$ python3 -q
>>> import numpy as np
>>> np.set_printoptions(precision=3, suppress=True, linewidth=120)
>>> def rnd(a):
...     return np.round(a, 3) + 0
... 
>>> W0 = np.load("layer11.npy")
>>> W0
array([[ 1.702,  1.088, -0.08 ,  0.006, -0.709, -0.062],
       [-0.039,  1.014, -0.332, -0.559,  0.104, -0.257],
       [-0.066, -0.554,  0.308,  0.598,  0.153,  0.12 ],
       [-1.143, -1.179, -0.428, -0.112,  0.942, -0.144],
       [-0.206,  0.365,  0.181, -0.417, -0.319, -0.132],
       [ 0.798,  0.155,  0.155,  0.286, -0.048,  0.047]])
>>> W = np.array([[0, -3, -4, -3, -5, 1],
...     [2, -3, 3, 5, -5, -1],
...     [-5, -3, -5, 1, 3, -5],
...     [-4, -4, -5, -5, -2, -4],
...     [-2, 3, 5, 2, 1, -4],
...     [-1, 4, 0, 1, -4, -4]])
>>> b = np.array([4, 1, 3, 9, 5, 0])
>>> hid = np.maximum(W0 @ W + b, 0)
>>> np.linalg.matrix_rank(hid)
np.int64(6)
>>> (hid > 0).astype(int)
array([[1, 0, 0, 1, 0, 1],
       [1, 1, 1, 1, 1, 1],
       [0, 1, 0, 1, 1, 0],
       [1, 1, 1, 1, 1, 0],
       [1, 1, 1, 1, 1, 1],
       [1, 0, 0, 1, 0, 0]])
>>> W2 = np.array([[1, 0], [0, -1], [-1, 2], [-3, -2], [-3, -2], [3, 0]])
>>> (hid @ W2).round(6).argmax(axis=1)
array([0, 1, 1, 1, 1, 1])
>>> W @ W2
array([[ 31,  11],
       [ -4,   9],
       [-27, -15],
       [ 10,   8],
       [-28,   1],
       [ -4,   2]])
>>> rng = np.random.default_rng(350)
>>> idx = rng.permutation(6)
>>> idx
array([4, 3, 1, 2, 5, 0])
>>> Y = W0[idx][:, idx]
>>> np.diag(Y)
array([-0.319, -0.112,  1.014,  0.308,  0.047,  1.702])
>>> np.trace(Y)
np.float64(2.64)
>>> Y
array([[-0.319, -0.417,  0.365,  0.181, -0.132, -0.206],
       [ 0.942, -0.112, -1.179, -0.428, -0.144, -1.143],
       [ 0.104, -0.559,  1.014, -0.332, -0.257, -0.039],
       [ 0.153,  0.598, -0.554,  0.308,  0.12 , -0.066],
       [-0.048,  0.286,  0.155,  0.155,  0.047,  0.798],
       [-0.709,  0.006,  1.088, -0.08 , -0.062,  1.702]])
>>> np.allclose(Y, W0)
False
>>> vec = np.array([1, -1, -2, 0, 0, 2])
>>> y = Y @ vec
>>> rnd(y)
array([-1.044,  1.126, -1.443,  0.531,  0.952,  0.513])
>>> rnd(np.linalg.solve(Y, 4 * y))
array([ 4., -4., -8.,  0.,  0.,  8.])
>>> rnd(np.linalg.solve(Y.T, Y[3]))
array([0., 0., 0., 1., 0., 0.])
